$ ipython --no-banner

In [1]: import numpy as np

In [2]: np.set_printoptions(precision=2, suppress=True, linewidth=200, sign=" ")

In [3]: A = np.loadtxt("x.csv", delimiter=",")

In [4]: A
Out[4]: 
array([[ 0.,  1.,  0.,  0.,  0.,  0.,  0.,  0.,  0.],
       [ 0.,  0.,  0.,  0.,  1.,  0.,  0.,  0.,  0.],
       [ 0.,  0.,  0.,  0.,  0.,  0.,  0.,  0.,  1.],
       [ 0.,  0.,  0.,  1.,  0.,  0.,  0.,  0.,  0.],
       [ 0.,  0.,  0.,  0.,  0.,  1.,  0.,  0.,  0.],
       [ 0.,  0.,  1.,  0.,  0.,  0.,  0.,  0.,  0.],
       [ 1.,  0.,  0.,  0.,  0.,  0.,  0.,  0.,  0.],
       [ 0.,  0.,  0.,  0.,  0.,  0.,  0.,  1.,  0.],
       [ 0.,  0.,  0.,  0.,  0.,  0.,  1.,  0.,  0.]])

In [5]: # row-stochastic, so 1 is an eigenvalue

In [6]: rng = np.random.default_rng(67)

In [7]: labels = rng.permutation(9)

In [8]: labels
Out[8]: array([ 2,  5,  7,  3,  6,  0,  4,  1,  8])

In [9]: other = A[labels][:, labels]

In [10]: np.sort(np.abs(np.linalg.eigvals(other)))
Out[10]: array([ 1.,  1.,  1.,  1.,  1.,  1.,  1.,  1.,  1.])

In [11]: np.round(np.linalg.det(other), 2), round(float(np.linalg.det(A[labels])), 2)
Out[11]: (np.float64(1.0), -1.0)

In [12]: r0 = np.array([2, 3, 1, 3, 0, 1, 1, 2, 0, 2, 1, 0])

In [13]: v = np.array([-2, 7, -6, 0, 2, 0, 8, 0, -6, 7])

In [14]: X = np.outer(r0, v)

In [15]: X
Out[15]: 
array([[ -4,  14, -12,   0,   4,   0,  16,   0, -12,  14],
       [ -6,  21, -18,   0,   6,   0,  24,   0, -18,  21],
       [ -2,   7,  -6,   0,   2,   0,   8,   0,  -6,   7],
       [ -6,  21, -18,   0,   6,   0,  24,   0, -18,  21],
       [  0,   0,   0,   0,   0,   0,   0,   0,   0,   0],
       [ -2,   7,  -6,   0,   2,   0,   8,   0,  -6,   7],
       [ -2,   7,  -6,   0,   2,   0,   8,   0,  -6,   7],
       [ -4,  14, -12,   0,   4,   0,  16,   0, -12,  14],
       [  0,   0,   0,   0,   0,   0,   0,   0,   0,   0],
       [ -4,  14, -12,   0,   4,   0,  16,   0, -12,  14],
       [ -2,   7,  -6,   0,   2,   0,   8,   0,  -6,   7],
       [  0,   0,   0,   0,   0,   0,   0,   0,   0,   0]])

In [16]: left, sig, vt = np.linalg.svd(X)

In [17]: sig.round(2) + 0
Out[17]: array([ 90.71,   0.  ,   0.  ,   0.  ,   0.  ,   0.  ,   0.  ,   0.  ,   0.  ,   0.  ])

In [18]: np.argmax(sig[:-1] / (sig[1:] + 1e-6)) + 1
Out[18]: np.int64(1)

In [19]: other = left[:, :1] @ np.diag(sig[:1]) @ vt[:1]

In [20]: np.linalg.matrix_rank(X, rtol=0.05)
Out[20]: np.int64(1)

In [21]: np.linalg.matrix_rank(other)
Out[21]: np.int64(1)

In [22]: np.linalg.cond(X) > 100
Out[22]: np.True_

In [23]: [round(float(x), 2) for x in np.linalg.svd(X, compute_uv=False)[:3]]
Out[23]: [90.71, 0.0, 0.0]

In [24]: np.abs(np.diag(np.linalg.qr(X)[1])) > 1e-9
Out[24]: array([ True, False, False, False, False, False, False, False, False, False])

In [25]: X @ np.linalg.pinv(X) @ X
Out[25]: 
array([[ -4.,  14., -12.,   0.,   4.,   0.,  16.,   0., -12.,  14.],
       [ -6.,  21., -18.,   0.,   6.,   0.,  24.,   0., -18.,  21.],
       [ -2.,   7.,  -6.,   0.,   2.,   0.,   8.,   0.,  -6.,   7.],
       [ -6.,  21., -18.,   0.,   6.,   0.,  24.,   0., -18.,  21.],
       [  0.,   0.,   0.,   0.,   0.,   0.,   0.,   0.,   0.,   0.],
       [ -2.,   7.,  -6.,   0.,   2.,   0.,   8.,   0.,  -6.,   7.],
       [ -2.,   7.,  -6.,   0.,   2.,   0.,   8.,   0.,  -6.,   7.],
       [ -4.,  14., -12.,   0.,   4.,   0.,  16.,   0., -12.,  14.],
       [  0.,   0.,   0.,   0.,   0.,   0.,   0.,   0.,   0.,   0.],
       [ -4.,  14., -12.,   0.,   4.,   0.,  16.,   0., -12.,  14.],
       [ -2.,   7.,  -6.,   0.,   2.,   0.,   8.,   0.,  -6.,   7.],
       [  0.,   0.,   0.,   0.,   0.,   0.,   0.,   0.,   0.,   0.]])
